In [1]: import numpy as np

In [2]: np.set_printoptions(precision=1, suppress=True, linewidth=140)

In [3]: rng = np.random.default_rng(148)

In [4]: theta = rng.uniform(0, 2 * np.pi, 22)

In [5]: Q, _ = np.linalg.qr(np.array([[1.9, -0.8], [-2.1, -0.2], [-1.2, -0.2], [0.1, -0.8]]))

In [6]: data = 5 * np.c_[np.cos(theta), np.sin(theta)] @ Q.T

In [7]: data.round(1) + 0
Out[7]: 
array([[ 4.1, -0.8, -0.2,  2.8],
       [ 3.8, -2.7, -1.4,  1.2],
       [ 2.9,  1.6,  1.3,  3.5],
       [ 3.9,  0. ,  0.3,  3.2],
       [ 0.6, -3.8, -2.4, -2.2],
       [-2. ,  3.8,  2.3,  1.1],
       [ 0.1,  3.6,  2.3,  2.6],
       [-3.3, -1.1, -1. , -3.5],
       [ 4.1, -1.4, -0.6,  2.4],
       [ 4. , -0.7, -0.1,  2.9],
       [ 4.1, -1.4, -0.6,  2.4],
       [-3.1,  3.4,  2. , -0.1],
       [-3. ,  3.5,  2. ,  0. ],
       [-1.2, -3.1, -2.1, -3.1],
       [ 0.8, -3.8, -2.4, -2. ],
       [ 0.5,  3.4,  2.3,  2.8],
       [-2.4,  3.7,  2.2,  0.6],
       [-4.1,  0.9,  0.3, -2.7],
       [-2.7,  3.6,  2.1,  0.4],
       [-1.3, -3. , -2.1, -3.2],
       [-0.7, -3.3, -2.2, -2.9],
       [-4. ,  2.3,  1.1, -1.7]])

In [8]: cent = data[[12, 20]].astype(float)

In [9]: for _ in range(7):
   ...:     z = np.linalg.norm(data[:, None] - cent, axis=-1).argmin(axis=1)
   ...:     cent = np.array([data[z == j].mean(axis=0) for j in range(2)])
   ...: 

In [10]: z
Out[10]: array([1, 1, 0, 1, 1, 0, 0, 1, 1, 1, 1, 0, 0, 1, 1, 0, 0, 0, 0, 1, 1, 0])

In [11]: cent
Out[11]: 
array([[-1.8,  3. ,  1.8,  0.6],
       [ 1.6, -2.1, -1.2, -0.2]])

In [12]: cent[1] - cent[0]
Out[12]: array([ 3.3, -5.1, -3. , -0.8])

In [13]: np.abs(cent[1] - cent[0]).argmax()
Out[13]: np.int64(1)

In [14]: np.bincount(z)
Out[14]: array([10, 12])

In [15]: U, sv, VT = np.linalg.svd(data)

In [16]: np.argmax(sv[:-1] / (sv[1:] + 1e-6)) + 1
Out[16]: np.int64(2)

In [17]: sv.round(1) + 0
Out[17]: array([17.1, 16. ,  0. ,  0. ])

In [18]: out = U[:, :2] @ np.diag(sv[:2]) @ VT[:2]

In [19]: round(np.linalg.norm(data - out) / np.linalg.norm(data), 1)
Out[19]: np.float64(0.0)

In [20]: round(np.abs(data - out).max(), 1)
Out[20]: np.float64(0.0)

In [21]: dist = np.linalg.norm(data[:, None] - data[None], axis=-1)

In [22]: dist[:5, :5]
Out[22]: 
array([[0. , 2.7, 3.1, 1. , 7.1],
       [2.7, 0. , 5.6, 3.7, 4.9],
       [3.1, 5.6, 0. , 2.1, 8.9],
       [1. , 3.7, 2.1, 0. , 7.8],
       [7.1, 4.9, 8.9, 7.8, 0. ]])

In [23]: dist[1]
Out[23]: array([ 2.7,  0. ,  5.6,  3.7,  4.9,  9.5,  8.3,  8.6,  2. ,  2.9,  1.9,  9.9,  9.8,  6.7,  4.7,  8. ,  9.6,  9.7,  9.7,  6.8,  6.2, 10. ])

In [24]: J = np.loadtxt("arr.csv", delimiter=",")

In [25]: J
Out[25]: 
array([[ 3.,  2.,  0.],
       [ 5.,  4.,  2.],
       [ 8.,  6.,  2.],
       [11.,  7.,  3.],
       [12.,  9.,  4.],
       [14.,  9.,  4.],
       [17.,  9.,  4.],
       [20., 12.,  7.],
       [21., 14.,  9.],
       [22., 17., 10.],
       [23., 18., 13.],
       [26., 20., 15.],
       [29., 23., 15.],
       [31., 23., 15.],
       [33., 26., 17.],
       [36., 26., 19.],
       [38., 28., 20.],
       [38., 31., 22.],
       [41., 32., 24.],
       [43., 32., 24.],
       [43., 34., 27.],
       [45., 36., 30.]])

In [26]: z = J[:, 0] > np.median(J[:, 0])

In [27]: r0 = J[z].mean(axis=0) - J[~z].mean(axis=0)

In [28]: r0
Out[28]: array([22.5, 18.5, 15.5])
